>>> import numpy as np
>>> np.set_printoptions(precision=3, suppress=True, linewidth=120)
>>> tidy = lambda a: np.round(a, 3) + 0
>>> mat = np.load("m.npy")
>>> mat
array([[0, 0, 1, 0],
       [0, 1, 0, 0],
       [1, 0, 0, 0],
       [0, 0, 0, 1]])
>>> (mat != 0).astype(int)
array([[0, 0, 1, 0],
       [0, 1, 0, 0],
       [1, 0, 0, 0],
       [0, 0, 0, 1]])
>>> vals, vecs = np.linalg.eigh(mat)
>>> tidy(np.linalg.eigvalsh(mat + -3 * np.eye(4)))
array([-4., -2., -2., -2.])
>>> tidy(np.linalg.eigvalsh(mat @ mat))
array([1., 1., 1., 1.])
>>> (vals > 1e-8).sum(), (vals < -1e-8).sum()
(np.int64(3), np.int64(1))
>>> tidy(vecs.T @ vecs)
array([[1., 0., 0., 0.],
       [0., 1., 0., 0.],
       [0., 0., 1., 0.],
       [0., 0., 0., 1.]])
>>> vals.sum(), np.trace(mat)
(np.float64(2.0), np.int64(2))
>>> tidy(vecs.T @ mat @ vecs)
array([[-1.,  0.,  0.,  0.],
       [ 0.,  1.,  0.,  0.],
       [ 0.,  0.,  1.,  0.],
       [ 0.,  0.,  0.,  1.]])
>>> vals
array([-1.,  1.,  1.,  1.])
>>> u = np.array([-2, 1, 0, 3])
>>> M2 = mat + np.outer(u, np.eye(4)[0])
>>> tidy(np.linalg.det(M2) / np.linalg.det(mat)), tidy(1 + np.linalg.solve(mat, u)[0])
(np.float64(1.0), np.float64(1.0))
>>> M2
array([[-2.,  0.,  1.,  0.],
       [ 1.,  1.,  0.,  0.],
       [ 1.,  0.,  0.,  0.],
       [ 3.,  0.,  0.,  1.]])
>>> np.linalg.matrix_rank(np.linalg.inv(M2) - np.linalg.inv(mat), tol=1e-8)
np.int64(1)
>>> w1 = np.array([[0, 2, 1], [2, 5, -3], [0, 3, -4], [5, 1, -4]])
>>> c = np.array([0, 1, 2])
>>> act = np.maximum(M2 @ w1 + c, 0)
>>> (act > 0).mean(axis=0)
array([0.5 , 0.75, 0.5 ])
>>> cent = np.array([[1, -1], [3, 3], [-2, -3]])
>>> w1 @ cent
array([[ 4,  3],
       [23, 22],
       [17, 21],
       [16, 10]])
>>> rng = np.random.default_rng(554)
>>> lab = rng.permutation(4)
>>> M2 = mat[:, lab] * rng.choice([-1, 1], 4)
>>> M2
array([[ 0,  0, -1,  0],
       [ 0, -1,  0,  0],
       [-1,  0,  0,  0],
       [ 0,  0,  0,  1]])
>>> Uu, _, Vh = np.linalg.svd(mat.T @ M2)
>>> tidy(np.linalg.lstsq(mat, M2)[0])
array([[-1.,  0.,  0.,  0.],
       [ 0., -1.,  0.,  0.],
       [ 0.,  0., -1.,  0.],
       [ 0.,  0.,  0.,  1.]])
>>> lab
array([0, 1, 2, 3])
>>> arr, _ = np.linalg.qr(np.array([[0.1, 1.3, -2.4, 0.5],
...     [-0.6, 0.4, 1.2, 1.2],
...     [-0.8, -1.7, 0.6, 0.1],
...     [-0.2, -2.9, 1.5, -0.2]]))
>>> tidy(arr)
array([[-0.098, -0.357, -0.793,  0.483],
       [ 0.586, -0.458,  0.441,  0.503],
       [ 0.781,  0.097, -0.417, -0.455],
       [ 0.195,  0.808, -0.051,  0.553]])
>>> # columns are unit length and at right angles
>>> q, Rm = np.linalg.qr(arr)
>>> abs(Rm[0, 0]), tidy(np.linalg.norm(arr[:, 0]))
(np.float64(1.0), np.float64(1.0))
>>> q.shape, Rm.shape
((4, 4), (4, 4))
>>> tidy(Rm)
array([[1., 0., 0., 0.],
       [0., 1., 0., 0.],
       [0., 0., 1., 0.],
       [0., 0., 0., 1.]])
>>> np.allclose(Rm.T @ Rm, arr.T @ arr)
True
>>> tidy(q)
array([[-0.098, -0.357, -0.793,  0.483],
       [ 0.586, -0.458,  0.441,  0.503],
       [ 0.781,  0.097, -0.417, -0.455],
       [ 0.195,  0.808, -0.051,  0.553]])
>>> data = np.array([[5.0, 3.0, 0.0, 0.0],
...     [3.0, -1.0, 3.0, 0.0],
...     [0.0, 3.0, 3.0, 3.0],
...     [0.0, 0.0, 3.0, 1.0]])
>>> data
array([[ 5.,  3.,  0.,  0.],
       [ 3., -1.,  3.,  0.],
       [ 0.,  3.,  3.,  3.],
       [ 0.,  0.,  3.,  1.]])
>>> # symmetric
>>> tidy(np.sort(np.abs(np.linalg.eigvals(data))))
array([0.285, 3.831, 5.095, 7.02 ])
>>> np.trace(data)
np.float64(8.0)
>>> tidy(np.linalg.matrix_power(data, 4))
array([[1381.,  690.,  621.,  216.],
       [ 690.,  622.,  492.,  333.],
       [ 621.,  492.,  990.,  498.],
       [ 216.,  333.,  498.,  325.]])
>>> (data - data.T) / 2
array([[0., 0., 0., 0.],
       [0., 0., 0., 0.],
       [0., 0., 0., 0.],
       [0., 0., 0., 0.]])
>>> tidy(np.abs(np.linalg.eigvals(data)).max())
np.float64(7.02)
>>> tidy(np.linalg.det(data))
np.float64(39.0)
>>> vals, vecs = np.linalg.eigh(data)
>>> tidy(vecs.T @ vecs)
array([[1., 0., 0., 0.],
       [0., 1., 0., 0.],
       [0., 0., 1., 0.],
       [0., 0., 0., 1.]])
>>> tidy(vals)
array([-3.831, -0.285,  5.095,  7.02 ])
>>> np.abs(vecs[:, -1]).round(6).argmax()
np.int64(0)
>>> tidy(np.linalg.eigvalsh(data @ data))
array([ 0.081, 14.675, 25.964, 49.28 ])
>>> tidy(vecs @ np.diag(vals) @ vecs.T)
array([[ 5.,  3.,  0.,  0.],
       [ 3., -1.,  3.,  0.],
       [ 0.,  3.,  3.,  3.],
       [ 0.,  0.,  3.,  1.]])
>>> vals, vecs = np.linalg.eigh(data)
>>> x0 = np.array([0, 5, -3, -9])
>>> np.abs(data).sum(axis=1).max(), tidy(np.abs(vals).max())
(np.float64(9.0), np.float64(7.02))
>>> tidy(x0 @ data @ x0 / (x0 @ x0)), tidy(vals[0]), tidy(vals[-1])
(np.float64(1.348), np.float64(-3.831), np.float64(7.02))
>>> x0 @ data @ x0
np.float64(155.0)
>>> (np.sign(vecs[:, -1].round(6)) == np.sign(vecs[0, -1].round(6))).astype(int)
array([1, 1, 1, 1])
>>> tidy(vecs * np.maximum(vals, 0) @ vecs.T)
array([[ 5.289,  2.168,  0.461, -0.246],
       [ 2.168,  1.415,  1.614,  0.789],
       [ 0.461,  1.614,  3.896,  2.386],
       [-0.246,  0.789,  2.386,  1.515]])
>>> K = np.array([[3.4, -0.3, 1.2],
...     [-0.6, -0.3, -1.7],
...     [-0.4, 1.1, -0.3],
...     [0.5, -1.1, -0.2],
...     [-0.6, -1.4, -0.3],
...     [-0.4, 0.1, 1.3],
...     [1.0, 0.8, -0.6],
...     [0.6, 2.1, -1.7],
...     [1.4, 1.6, -0.3],
...     [1.8, 0.3, 0.4],
...     [0.0, -0.5, -2.0],
...     [1.1, 0.6, -2.0]])
>>> K[9] *= 3
>>> tidy(K)
array([[ 3.4, -0.3,  1.2],
       [-0.6, -0.3, -1.7],
       [-0.4,  1.1, -0.3],
       [ 0.5, -1.1, -0.2],
       [-0.6, -1.4, -0.3],
       [-0.4,  0.1,  1.3],
       [ 1. ,  0.8, -0.6],
       [ 0.6,  2.1, -1.7],
       [ 1.4,  1.6, -0.3],
       [ 5.4,  0.9,  1.2],
       [ 0. , -0.5, -2. ],
       [ 1.1,  0.6, -2. ]])
>>> M2 = np.array([[0, 0, 0], [1, 0, 2], [-1, 1, -2]])
>>> tidy(np.einsum("ij,ij->i", K, K))
array([13.09,  3.34,  1.46,  1.5 ,  2.41,  1.86,  2.  ,  7.66,  4.61, 31.41,  4.25,  5.57])
>>> np.vstack([K, M2.T]).shape
(15, 3)
>>> tidy(np.einsum("ik,kj->ij", K, M2))
array([[-1.5,  1.2, -3. ],
       [ 1.4, -1.7,  2.8],
       [ 1.4, -0.3,  2.8],
       [-0.9, -0.2, -1.8],
       [-1.1, -0.3, -2.2],
       [-1.2,  1.3, -2.4],
       [ 1.4, -0.6,  2.8],
       [ 3.8, -1.7,  7.6],
       [ 1.9, -0.3,  3.8],
       [-0.3,  1.2, -0.6],
       [ 1.5, -2. ,  3. ],
       [ 2.6, -2. ,  5.2]])
>>> tidy(M2.T @ K.T)
array([[-1.5,  1.4,  1.4, -0.9, -1.1, -1.2,  1.4,  3.8,  1.9, -0.3,  1.5,  2.6],
       [ 1.2, -1.7, -0.3, -0.2, -0.3,  1.3, -0.6, -1.7, -0.3,  1.2, -2. , -2. ],
       [-3. ,  2.8,  2.8, -1.8, -2.2, -2.4,  2.8,  7.6,  3.8, -0.6,  3. ,  5.2]])
>>> np.linalg.matrix_rank(np.vstack([K, M2.T]))
np.int64(3)
>>> tidy(np.einsum("ik,kj->ji", K, M2))
array([[-1.5,  1.4,  1.4, -0.9, -1.1, -1.2,  1.4,  3.8,  1.9, -0.3,  1.5,  2.6],
       [ 1.2, -1.7, -0.3, -0.2, -0.3,  1.3, -0.6, -1.7, -0.3,  1.2, -2. , -2. ],
       [-3. ,  2.8,  2.8, -1.8, -2.2, -2.4,  2.8,  7.6,  3.8, -0.6,  3. ,  5.2]])
>>> tidy(np.einsum("ij->j", K))
array([11.4,  3.6, -5.4])
